$ ipython --no-banner

In [1]: import numpy as np

In [2]: from numpy import linalg as LA

In [3]: np.set_printoptions(suppress=True, linewidth=140)

In [4]: data = np.loadtxt("out19.csv", delimiter=",")

In [5]: data
Out[5]: 
array([[-11.592,   0.901, -13.725],
       [  8.02 ,  -5.073,  10.554],
       [  5.434,  -2.03 ,   2.219],
       [-11.18 ,   6.332, -17.711],
       [  6.869,  -4.08 ,   8.515],
       [  6.717,  -6.57 ,  10.025],
       [  0.846,  -0.168,   0.354],
       [  9.48 ,  -5.077,   2.66 ],
       [  2.383,  -7.715,  10.727],
       [  5.46 ,  -4.07 ,  10.931],
       [ -0.268,  -0.287,  -4.732],
       [ -6.191,  -1.338,  -4.198],
       [ -4.32 ,  -1.474,   7.775],
       [  3.249,  -0.394,   5.356],
       [  4.251,   1.803, -15.517],
       [ -8.574,   4.825,  -4.26 ],
       [  5.253,  -5.863,   4.802],
       [ -1.879,  -1.455,   0.606],
       [ -8.393,   4.672,  -5.719],
       [-10.522,   4.386,  -7.084],
       [  0.474,  -1.09 ,  -7.93 ],
       [ 11.416,  -5.682,   3.683],
       [ -1.204,   3.777,  -3.575],
       [  9.16 ,  -0.725,   4.336]])

In [6]: d = LA.norm(data[:, None] - data[None], axis=-1)

In [7]: (d + 1e9 * np.eye(24)).round(6).argmin(axis=1)
Out[7]: array([ 3,  5, 13,  0,  1,  1, 17, 21,  5,  1, 20, 10, 17,  2, 20, 18,  4,  6, 15, 18, 10,  7, 10,  2])

In [8]: np.flatnonzero(d[11] < d.mean() / 2)
Out[8]: array([10, 11, 15, 17, 18])

In [9]: d[:5, :5].round(3)
Out[9]: 
array([[ 0.   , 31.777, 23.509,  6.749, 29.33 ],
       [31.777,  0.   ,  9.242, 36.023,  2.543],
       [23.509,  9.242,  0.   , 27.261,  6.775],
       [ 6.749, 36.023, 27.261,  0.   , 33.496],
       [29.33 ,  2.543,  6.775, 33.496,  0.   ]])

In [10]: LA.matrix_rank(d ** 2)
Out[10]: np.int64(5)
